% ipython --no-banner

In [1]: import numpy as np

In [2]: np.set_printoptions(precision=1, suppress=True, linewidth=100)

In [3]: arr = np.load("data.npy")

In [4]: arr
Out[4]: 
array([[-2,  2,  2, -3,  1],
       [ 1,  2,  5, -2,  0],
       [ 0,  0,  0,  0,  0],
       [ 1,  0,  4, -3,  3],
       [ 0,  0,  0,  0,  0],
       [ 0,  2,  3, -2, -2],
       [ 0,  0,  2, -3,  1],
       [ 1,  2,  5, -2,  0],
       [-2,  0,  1, -4,  4],
       [-3,  4,  4, -5,  1],
       [ 0,  0,  0,  0,  0],
       [-2,  2,  4, -6,  2],
       [ 1,  2,  5, -2,  0],
       [-3,  2,  1, -3,  3],
       [ 0,  0,  0,  0,  0],
       [ 1,  0,  2,  0,  2],
       [-3,  2,  1, -3,  3],
       [-1,  2,  4, -3,  3],
       [ 1,  0,  2,  0,  2],
       [ 0,  0,  0,  0,  0],
       [ 0,  2,  3, -2, -2],
       [-2,  2,  3, -3,  5],
       [-2,  0, -1, -1,  3],
       [ 0,  2,  3, -2, -2],
       [ 1,  0,  4, -3,  3],
       [-3,  2,  3, -6,  4],
       [ 0,  2,  3, -2, -2],
       [ 0,  0,  0,  0,  0],
       [-4,  4,  7, -9,  7],
       [ 0,  0,  0,  0,  0]])

In [5]: C = arr[[19, 26]].astype(float)

In [6]: for _ in range(3):
   ...:     labels = np.linalg.norm(arr[:, None] - C, axis=-1).argmin(axis=1)
   ...:     C = np.array([arr[labels == j].mean(axis=0) for j in range(2)])
   ...: 

In [7]: labels
Out[7]: array([1, 1, 0, 1, 0, 1, 0, 1, 0, 1, 0, 1, 1, 0, 0, 0, 0, 1, 0, 0, 1, 1, 0, 1, 1, 1, 1, 0, 1, 0])

In [8]: np.round(C[1] - C[0], 1) + 0
Out[8]: array([-0.2,  1.7,  3.3, -2.4,  0. ])

In [9]: np.bincount(labels)
Out[9]: array([14, 16])

In [10]: C
Out[10]: 
array([[-0.6,  0.3,  0.6, -1. ,  1.3],
       [-0.8,  2. ,  3.9, -3.4,  1.3]])
